In [1]: import numpy as np

In [2]: import numpy.linalg as la

In [3]: np.set_printoptions(precision=3, suppress=True, linewidth=140, legacy="1.25")

In [4]: rnd = lambda a: np.round(a, 3) + 0

In [5]: r0 = np.array([5, 4, 2]) + 0.5

In [6]: W0 = np.outer(r0, r0) / (r0 @ r0)

In [7]: rnd(W0)
Out[7]: 
array([[0.533, 0.436, 0.242],
       [0.436, 0.357, 0.198],
       [0.242, 0.198, 0.11 ]])

In [8]: left, s, Vh = la.svd(W0)

In [9]: rnd(s)
Out[9]: array([1., 0., 0.])

In [10]: np.argmax(s[:-1] / (s[1:] + 1e-6)) + 1
Out[10]: 1

In [11]: Y = left[:, :1] @ np.diag(s[:1]) @ Vh[:1]

In [12]: rnd(la.norm(W0 - Y, 2)), rnd(s[1])
Out[12]: (0.0, 0.0)

In [13]: rnd(la.norm(W0 - Y) / la.norm(W0))
Out[13]: 0.0

In [14]: la.matrix_rank(Y)
Out[14]: 1

In [15]: rnd(np.abs(W0 - Y).max())
Out[15]: 0.0

In [16]: ev, vecs = la.eigh(W0)

In [17]: rnd(la.svd(W0, compute_uv=False))
Out[17]: array([1., 0., 0.])

In [18]: ev.sum(), np.trace(W0)
Out[18]: (1.0, 1.0)

In [19]: rnd(vecs.T @ vecs)
Out[19]: 
array([[1., 0., 0.],
       [0., 1., 0.],
       [0., 0., 1.]])

In [20]: mat = np.loadtxt("sample17.csv", delimiter=",")

In [21]: print(mat)
[[0. 6. 0.]
 [0. 0. 0.]
 [8. 0. 0.]]

In [22]: left, s, Vh = la.svd(mat)

In [23]: print(s)
[8. 6. 0.]

In [24]: Y = left[:, :2] @ np.diag(s[:2]) @ Vh[:2]

In [25]: la.matrix_rank(mat, rtol=0.05)
Out[25]: 2

In [26]: Y
Out[26]: 
array([[0., 6., 0.],
       [0., 0., 0.],
       [8., 0., 0.]])

In [27]: print(np.abs(mat - Y).max())
0.0

In [28]: rnd(la.norm(mat - Y) / la.norm(mat))
Out[28]: 0.0

In [29]: M = np.load("mat.npy")

In [30]: M
Out[30]: 
array([[0.5  , 0.167, 0.333],
       [0.5  , 0.25 , 0.25 ],
       [0.333, 0.167, 0.5  ]])

In [31]: hat = np.triu(np.array([[0, 1, 2], [2, 0, 0], [0, 2, 1]]), 1) + np.eye(3)

In [32]: Y = hat @ M @ la.inv(hat)

In [33]: rnd(hat @ M - M @ hat)
Out[33]: 
array([[ 1.166,  0.084,  0.25 ],
       [ 0.   , -0.5  , -1.   ],
       [ 0.   , -0.333, -0.666]])

In [34]: rnd(Y)
Out[34]: 
array([[ 1.666, -0.915, -1.749],
       [ 0.5  , -0.25 , -0.75 ],
       [ 0.333, -0.166, -0.166]])

In [35]: E = np.loadtxt("test10.csv", delimiter=",")

In [36]: rnd(E)
Out[36]: 
array([[ -4.003, -14.393,  10.186],
       [-17.454,  -0.904,  -9.572]])

In [37]: cov = E.T @ E

In [38]: rnd(la.svd(E, compute_uv=False) ** 2)
Out[38]: array([400., 324.])

In [39]: rnd(np.trace(cov)), rnd((E ** 2).sum())
Out[39]: (724.0, 724.0)

In [40]: print(rnd(np.diag(cov)))
[320.667 207.966 195.368]

In [41]: np.allclose(cov, cov.T)
Out[41]: True

In [42]: (E @ E.T).shape
Out[42]: (2, 2)

In [43]: Y = np.array([[3, 0, 1], [0, 3, 0], [1, 1, 3]])

In [44]: print(la.matrix_rank(np.vstack([E, Y.T])))
3

In [45]: rnd(Y.T @ E.T)
Out[45]: 
array([[ -1.824, -61.934],
       [-32.992, -12.283],
       [ 26.554, -46.169]])

In [46]: print(la.matrix_rank(E @ Y))
2

In [47]: r0, r1 = E[0], E[1]

In [48]: rnd(r0 @ r1)
Out[48]: -14.615

In [49]: pr = (r0 @ r1) / (r0 @ r0) * r0

In [50]: rnd(la.norm(r0 + r1) ** 2 + la.norm(r0 - r1) ** 2)
Out[50]: 1448.0

In [51]: Y = np.array([[-3, -3], [-4, -4]])

In [52]: W2 = np.kron(Y, E)

In [53]: print(rnd(la.norm(W2, 2)), rnd(la.norm(Y, 2) * la.norm(E, 2)))
141.421 141.421

In [54]: rnd(W2)
Out[54]: 
array([[ 12.01 ,  43.178, -30.557,  12.01 ,  43.178, -30.557],
       [ 52.362,   2.711,  28.715,  52.362,   2.711,  28.715],
       [ 16.013,  57.571, -40.743,  16.013,  57.571, -40.743],
       [ 69.816,   3.615,  38.287,  69.816,   3.615,  38.287]])

In [55]: m1 = np.load("w.npy")

In [56]: m1
Out[56]: 
array([[0, 0, 0],
       [0, 0, 0],
       [0, 2, 0]])

In [57]: print(np.argsort(-la.norm(m1, axis=0).round(6), kind="stable")[:3])
[1 0 2]

In [58]: [round(float(x), 3) for x in la.svd(m1, compute_uv=False)[:3]]
Out[58]: [2.0, 0.0, 0.0]

In [59]: la.matrix_rank(m1, rtol=0.1)
Out[59]: 1

In [60]: np.allclose(m1[:-1].T @ la.lstsq(m1[:-1].T, m1[-1])[0], m1[-1])
Out[60]: False

In [61]: rnd(m1 @ la.pinv(m1) @ m1)
Out[61]: 
array([[0., 0., 0.],
       [0., 0., 0.],
       [0., 2., 0.]])

In [62]: np.abs(np.diag(la.qr(m1)[1])) > 1e-9
Out[62]: array([False,  True, False])

In [63]: print(np.flatnonzero(la.matrix_power((m1 != 0) + (m1.T != 0) + np.eye(3), 3)[1]))
[1 2]

In [64]: m1 @ m1
Out[64]: 
array([[0, 0, 0],
       [0, 0, 0],
       [0, 0, 0]])

In [65]: rnd(np.sort(la.eigvals(m1).real))
Out[65]: array([0., 0., 0.])

In [66]: (m1 != 0).astype(int)
Out[66]: 
array([[0, 0, 0],
       [0, 0, 0],
       [0, 1, 0]])

In [67]: Y = np.array([[3], [-2], [1], [2]])

In [68]: W2 = np.array([[3, 0, 3, 3]])

In [69]: rng = np.random.default_rng(57)

In [70]: feats = Y @ W2 + 0.1 * rng.normal(size=(4, 4))

In [71]: print(rnd(feats))
[[ 9.033  0.046  9.156  9.133]
 [-5.984  0.037 -6.119 -6.04 ]
 [ 3.032  0.078  2.919  2.917]
 [ 6.052  0.074  5.891  6.033]]

In [72]: r0 = np.array([5, 1, 1])

In [73]: Y = M + np.outer(r0, np.eye(3)[2])

In [74]: print(la.matrix_rank(Y - M))
1

In [75]: Y
Out[75]: 
array([[0.5  , 0.167, 5.333],
       [0.5  , 0.25 , 1.25 ],
       [0.333, 0.167, 1.5  ]])

In [76]: la.matrix_rank(la.inv(Y) - la.inv(M), tol=1e-8)
Out[76]: 1

In [77]: q = Y.astype(float).copy()

In [78]: for j in range(3):
    ...:     q[:, j] -= q[:, :j] @ (q[:, :j].T @ q[:, j])
    ...:     q[:, j] /= la.norm(q[:, j])
    ...: 

In [79]: rnd(q.T @ q)
Out[79]: 
array([[1., 0., 0.],
       [0., 1., 0.],
       [0., 0., 1.]])

In [80]: rnd(q)
Out[80]: 
array([[ 0.64 , -0.769,  0.005],
       [ 0.64 ,  0.529, -0.558],
       [ 0.426,  0.36 ,  0.83 ]])

In [81]: X = np.load("dump.npy")

In [82]: X
Out[82]: 
array([[ 0,  0,  0],
       [ 0,  0,  0],
       [ 0,  0,  0],
       [ 0,  0,  0],
       [ 0,  0,  0],
       [ 0,  0,  0],
       [ 2,  1, -3],
       [ 0,  0,  0],
       [ 2,  1, -5],
       [ 0,  3, -2],
       [ 0,  0, -2],
       [ 0,  0,  0],
       [ 0,  0,  0],
       [ 2,  1, -3],
       [ 0,  0, -2],
       [ 0,  0, -2]])

In [83]: vec = np.array([5, 6, 4])

In [84]: y = X @ vec

In [85]: y
Out[85]: array([ 0,  0,  0,  0,  0,  0,  4,  0, -4, 10, -8,  0,  0,  4, -8, -8])

In [86]: rnd(la.lstsq(X, y)[0])
Out[86]: array([5., 6., 4.])

In [87]: y = y + 0.05 * rng.normal(size=16)

In [88]: rnd(y)
Out[88]: array([ 0.067,  0.001,  0.045,  0.052, -0.037, -0.022,  3.933, -0.057, -4.01 , 10.033, -7.974, -0.024, -0.087,  3.999, -7.954, -7.982])

In [89]: c, *_ = la.lstsq(X, y)

In [90]: print(rnd(c))
[4.96  6.001 3.986]

In [91]: print(c.round())
[5. 6. 4.]

In [92]: rnd(la.norm(y - X @ c))
Out[92]: 0.159

In [93]: [round(float(la.norm(la.solve(X.T @ X + lam * np.eye(3), X.T @ y))), 2) for lam in (0, 1, 10, 100)]
Out[93]: [8.75, 7.0, 2.69, 0.4]

In [94]: q, vecs = la.qr(X[:, :2])[0], la.qr(X[:, 2:])[0]

In [95]: s = la.svd(q.T @ vecs, compute_uv=False)

In [96]: rnd(s)
Out[96]: array([0.867])

In [97]: (s > 0.9).sum()
Out[97]: 0

In [98]: print(rnd(la.norm(q @ q.T - vecs @ vecs.T, 2)))
1.0

In [99]: W2 = X[[12, 15]].astype(float)

In [100]: for _ in range(6):
     ...:     idx = la.norm(X[:, None] - W2, axis=-1).argmin(axis=1)
     ...:     W2 = np.array([X[idx == j].mean(axis=0) for j in range(2)])
     ...: 

In [101]: print(idx)
[0 0 0 0 0 0 1 0 1 1 1 0 0 1 1 1]

In [102]: print(np.abs(W2[1] - W2[0]).argmax())
2

In [103]: np.bincount(idx)
Out[103]: array([9, 7])

In [104]: rnd(W2)
Out[104]: 
array([[ 0.   ,  0.   ,  0.   ],
       [ 0.857,  0.857, -2.714]])

In [105]: K = np.loadtxt("block10.csv", delimiter=",")

In [106]: K
Out[106]: 
array([[ 1., -1., -1.,  1.,  1., -1., -1.,  1.],
       [ 1., -1.,  1., -1., -1.,  1., -1.,  1.]])

In [107]: W1 = np.array([[0, 1, -3, -1, -2],
     ...:     [2, 0, -3, -1, -1],
     ...:     [-3, 3, -1, 1, 2],
     ...:     [3, 2, -3, 0, -2],
     ...:     [-3, -2, -2, -1, 3],
     ...:     [-3, 2, -2, -3, 2],
     ...:     [0, 3, 2, 3, -3],
     ...:     [-3, -2, -3, -2, 2]])

In [108]: c = np.array([2, 3, 3, 0, -1])

In [109]: H = np.maximum(K @ W1 + c, 0)

In [110]: (H > 0).mean(axis=0)
Out[110]: array([0.5, 0.5, 0. , 0. , 0.5])

In [111]: W2 = np.array([[6, 1], [1, 9], [-2, -7], [4, 2], [4, -5]])

In [112]: (H @ W2).round(6).argmax(axis=1)
Out[112]: array([0, 0])
